$ python -q
>>> import numpy as np
>>> np.set_printoptions(precision=2, suppress=True, linewidth=100)
>>> m1 = np.load("m.npy")
>>> m1
array([[ 0,  1,  2, -4,  4, -2, -2,  3],
       [-1,  0, -2,  0,  3, -5, -1,  5],
       [-2,  2,  0, -3, -4,  1, -5, -4],
       [ 4,  0,  3,  0,  4,  3, -1,  4],
       [-4, -3,  4, -4,  0,  0,  1,  3],
       [ 2,  5, -1, -3,  0,  0,  3,  1],
       [ 2,  1,  5,  1, -1, -3,  0, -1],
       [-3, -5,  4, -4, -3, -1,  1,  0]])
>>> out = np.array([[2, 0], [2, 2], [1, 2], [3, 0], [2, 3], [3, 2], [0, 1], [1, 0]])
>>> np.linalg.matrix_rank(m1 @ out)
np.int64(2)
>>> np.einsum("ik,kj->ji", m1, out)
array([[ -3,  -8, -18,  32, -19,   5,   2, -33],
       [ 12,  -6, -11,  23,   3,  11,   3, -12]])
>>> out.T @ m1.T
array([[ -3,  -8, -18,  32, -19,   5,   2, -33],
       [ 12,  -6, -11,  23,   3,  11,   3, -12]])
>>> m1 @ out
array([[ -3,  12],
       [ -8,  -6],
       [-18, -11],
       [ 32,  23],
       [-19,   3],
       [  5,  11],
       [  2,   3],
       [-33, -12]])
>>> vec = np.array([2, 1, -2, 3, 3, 0, 1, 1])
>>> target = m1 @ vec
>>> target
array([ -2,  15, -32,  17, -27,   6,  -6, -39])
>>> np.round(np.linalg.solve(m1, m1[:, 5]), 2) + 0
array([0., 0., 0., 0., 0., 1., 0., 0.])
>>> np.round(np.linalg.solve(m1, 4 * target), 2) + 0
array([ 8.,  4., -8., 12., 12.,  0.,  4.,  4.])
>>> blk = np.stack([m1, 3 * m1, m1[::-1]])
>>> blk.shape
(3, 8, 8)
>>> np.linalg.matrix_rank(blk)
array([8, 8, 8])
>>> (blk @ m1.T).shape
(3, 8, 8)
>>> np.linalg.matrix_rank(blk.reshape(3, -1))
np.int64(2)
>>> rng = np.random.default_rng(2069)
>>> z = rng.permutation(8)
>>> out = m1[:, z] * rng.choice([-1, 1], 8)
>>> out
array([[-3,  1, -4,  4,  0, -2, -2, -2],
       [-5,  0,  0,  3, -1, -1,  2, -5],
       [ 4,  2, -3, -4, -2, -5,  0,  1],
       [-4,  0,  0,  4,  4, -1, -3,  3],
       [-3, -3, -4,  0, -4,  1, -4,  0],
       [-1,  5, -3,  0,  2,  3,  1,  0],
       [ 1,  1,  1, -1,  2,  0, -5, -3],
       [ 0, -5, -4, -3, -3,  1, -4, -1]])
>>> left, _, Vt = np.linalg.svd(m1.T @ out)
>>> np.round(np.linalg.lstsq(m1, out)[0], 2) + 0
array([[ 0.,  0.,  0.,  0.,  1.,  0.,  0.,  0.],
       [ 0.,  1.,  0.,  0.,  0.,  0.,  0.,  0.],
       [ 0.,  0.,  0.,  0.,  0.,  0., -1.,  0.],
       [ 0.,  0.,  1.,  0.,  0.,  0.,  0.,  0.],
       [ 0.,  0.,  0.,  1.,  0.,  0.,  0.,  0.],
       [ 0.,  0.,  0.,  0.,  0.,  0.,  0.,  1.],
       [ 0.,  0.,  0.,  0.,  0.,  1.,  0.,  0.],
       [-1.,  0.,  0.,  0.,  0.,  0.,  0.,  0.]])
>>> np.round(left @ Vt, 2) + 0
array([[ 0.,  0.,  0.,  0.,  1.,  0.,  0.,  0.],
       [ 0.,  1.,  0.,  0.,  0.,  0.,  0.,  0.],
       [ 0.,  0.,  0.,  0.,  0.,  0., -1.,  0.],
       [ 0.,  0.,  1.,  0.,  0.,  0.,  0.,  0.],
       [ 0.,  0.,  0.,  1.,  0.,  0.,  0.,  0.],
       [ 0.,  0.,  0.,  0.,  0.,  0.,  0.,  1.],
       [ 0.,  0.,  0.,  0.,  0.,  1.,  0.,  0.],
       [-1.,  0.,  0.,  0.,  0.,  0.,  0.,  0.]])
>>> vec = np.array([0, 0, 0, 3, 2, 5, 3, 0])
>>> np.linalg.svd(m1, compute_uv=False)
array([12.01, 12.01,  7.84,  7.84,  6.24,  6.24,  1.84,  1.84])
>>> q = np.linalg.solve(np.eye(8) - m1, np.eye(8) + m1)
>>> np.round(q @ q.T, 2) + 0
array([[1., 0., 0., 0., 0., 0., 0., 0.],
       [0., 1., 0., 0., 0., 0., 0., 0.],
       [0., 0., 1., 0., 0., 0., 0., 0.],
       [0., 0., 0., 1., 0., 0., 0., 0.],
       [0., 0., 0., 0., 1., 0., 0., 0.],
       [0., 0., 0., 0., 0., 1., 0., 0.],
       [0., 0., 0., 0., 0., 0., 1., 0.],
       [0., 0., 0., 0., 0., 0., 0., 1.]])
>>> mat = np.array([[3, 0, 0, 0, 0, 0],
...     [0, 0, 0, 0, 0, 0],
...     [0, 0, 1, 0, 0, 0],
...     [0, 0, 0, 5, 0, 0],
...     [0, 0, 0, 0, 5, 0],
...     [0, 0, 0, 0, 0, 1]])
>>> mat
array([[3, 0, 0, 0, 0, 0],
       [0, 0, 0, 0, 0, 0],
       [0, 0, 1, 0, 0, 0],
       [0, 0, 0, 5, 0, 0],
       [0, 0, 0, 0, 5, 0],
       [0, 0, 0, 0, 0, 1]])
>>> np.linalg.matrix_rank(mat - mat[0, 0] * np.eye(6))
np.int64(5)
>>> np.prod(np.diag(mat)), np.round(np.linalg.det(mat), 2)
(np.int64(0), np.float64(0.0))
>>> np.sort(np.linalg.eigvals(mat))
array([0., 1., 1., 3., 5., 5.])
>>> mat @ mat
array([[ 9,  0,  0,  0,  0,  0],
       [ 0,  0,  0,  0,  0,  0],
       [ 0,  0,  1,  0,  0,  0],
       [ 0,  0,  0, 25,  0,  0],
       [ 0,  0,  0,  0, 25,  0],
       [ 0,  0,  0,  0,  0,  1]])
>>> left, sig, Vt = np.linalg.svd(mat)
>>> vecs = Vt[:(sig > 1e-8).sum()]
>>> vec = mat[0] + 3 * mat[4] + rng.integers(2) * np.eye(6)[2]
>>> vec
array([ 3.,  0.,  0.,  0., 15.,  0.])
>>> np.round(np.linalg.norm(vec - vecs.T @ vecs @ vec), 2)
np.float64(0.0)
>>> np.allclose(vecs.T @ vecs @ vec, vec)
True
>>> vecs.T @ vecs
array([[1., 0., 0., 0., 0., 0.],
       [0., 0., 0., 0., 0., 0.],
       [0., 0., 1., 0., 0., 0.],
       [0., 0., 0., 1., 0., 0.],
       [0., 0., 0., 0., 1., 0.],
       [0., 0., 0., 0., 0., 1.]])
>>> f = np.array([3, 0, 0, 2, 1, 2, 3, 1, 3, 0])
>>> feats = f[np.abs(np.subtract.outer(np.arange(10), np.arange(10)))]
>>> feats
array([[3, 0, 0, 2, 1, 2, 3, 1, 3, 0],
       [0, 3, 0, 0, 2, 1, 2, 3, 1, 3],
       [0, 0, 3, 0, 0, 2, 1, 2, 3, 1],
       [2, 0, 0, 3, 0, 0, 2, 1, 2, 3],
       [1, 2, 0, 0, 3, 0, 0, 2, 1, 2],
       [2, 1, 2, 0, 0, 3, 0, 0, 2, 1],
       [3, 2, 1, 2, 0, 0, 3, 0, 0, 2],
       [1, 3, 2, 1, 2, 0, 0, 3, 0, 0],
       [3, 1, 3, 2, 1, 2, 0, 0, 3, 0],
       [0, 3, 1, 3, 2, 1, 2, 0, 0, 3]])
>>> # symmetric
>>> out = np.linalg.inv(feats)
>>> np.allclose(out, feats.T)
False
>>> np.round(np.linalg.slogdet(feats)[0], 2)
np.float64(1.0)
>>> np.linalg.det(feats) * out
array([[  3403., -12779.,  -2043.,   2567.,  10392.,  11603.,   7238.,   5223., -10011.,  -4728.],
       [-12779.,  44822., -19016.,  -4426., -26401., -17059.,  -1139.,  -8809.,  39978., -10011.],
       [ -2043., -19016.,  16598.,  -5192.,  10628.,    767.,   9167.,   3277.,  -8809.,   5223.],
       [  2567.,  -4426.,  -5192.,  10518.,  -8462.,   1572.,  -9723.,   9167.,  -1139.,   7238.],
       [ 10392., -26401.,  10628.,  -8462.,  26858.,   2292.,   1572.,    767., -17059.,  11603.],
       [ 11603., -17059.,    767.,   1572.,   2292.,  26858.,  -8462.,  10628., -26401.,  10392.],
       [  7238.,  -1139.,   9167.,  -9723.,   1572.,  -8462.,  10518.,  -5192.,  -4426.,   2567.],
       [  5223.,  -8809.,   3277.,   9167.,    767.,  10628.,  -5192.,  16598., -19016.,  -2043.],
       [-10011.,  39978.,  -8809.,  -1139., -17059., -26401.,  -4426., -19016.,  44822., -12779.],
       [ -4728., -10011.,   5223.,   7238.,  11603.,  10392.,   2567.,  -2043., -12779.,   3403.]])
>>> round(float(np.linalg.det(feats) * np.linalg.det(out)), 2)
1.0
>>> (np.abs(out) > 1e-9).astype(int)
array([[1, 1, 1, 1, 1, 1, 1, 1, 1, 1],
       [1, 1, 1, 1, 1, 1, 1, 1, 1, 1],
       [1, 1, 1, 1, 1, 1, 1, 1, 1, 1],
       [1, 1, 1, 1, 1, 1, 1, 1, 1, 1],
       [1, 1, 1, 1, 1, 1, 1, 1, 1, 1],
       [1, 1, 1, 1, 1, 1, 1, 1, 1, 1],
       [1, 1, 1, 1, 1, 1, 1, 1, 1, 1],
       [1, 1, 1, 1, 1, 1, 1, 1, 1, 1],
       [1, 1, 1, 1, 1, 1, 1, 1, 1, 1],
       [1, 1, 1, 1, 1, 1, 1, 1, 1, 1]])
>>> np.round(np.linalg.inv(out), 2) + 0
array([[3., 0., 0., 2., 1., 2., 3., 1., 3., 0.],
       [0., 3., 0., 0., 2., 1., 2., 3., 1., 3.],
       [0., 0., 3., 0., 0., 2., 1., 2., 3., 1.],
       [2., 0., 0., 3., 0., 0., 2., 1., 2., 3.],
       [1., 2., 0., 0., 3., 0., 0., 2., 1., 2.],
       [2., 1., 2., 0., 0., 3., 0., 0., 2., 1.],
       [3., 2., 1., 2., 0., 0., 3., 0., 0., 2.],
       [1., 3., 2., 1., 2., 0., 0., 3., 0., 0.],
       [3., 1., 3., 2., 1., 2., 0., 0., 3., 0.],
       [0., 3., 1., 3., 2., 1., 2., 0., 0., 3.]])
>>> np.round(feats @ out, 2) + 0
array([[1., 0., 0., 0., 0., 0., 0., 0., 0., 0.],
       [0., 1., 0., 0., 0., 0., 0., 0., 0., 0.],
       [0., 0., 1., 0., 0., 0., 0., 0., 0., 0.],
       [0., 0., 0., 1., 0., 0., 0., 0., 0., 0.],
       [0., 0., 0., 0., 1., 0., 0., 0., 0., 0.],
       [0., 0., 0., 0., 0., 1., 0., 0., 0., 0.],
       [0., 0., 0., 0., 0., 0., 1., 0., 0., 0.],
       [0., 0., 0., 0., 0., 0., 0., 1., 0., 0.],
       [0., 0., 0., 0., 0., 0., 0., 0., 1., 0.],
       [0., 0., 0., 0., 0., 0., 0., 0., 0., 1.]])
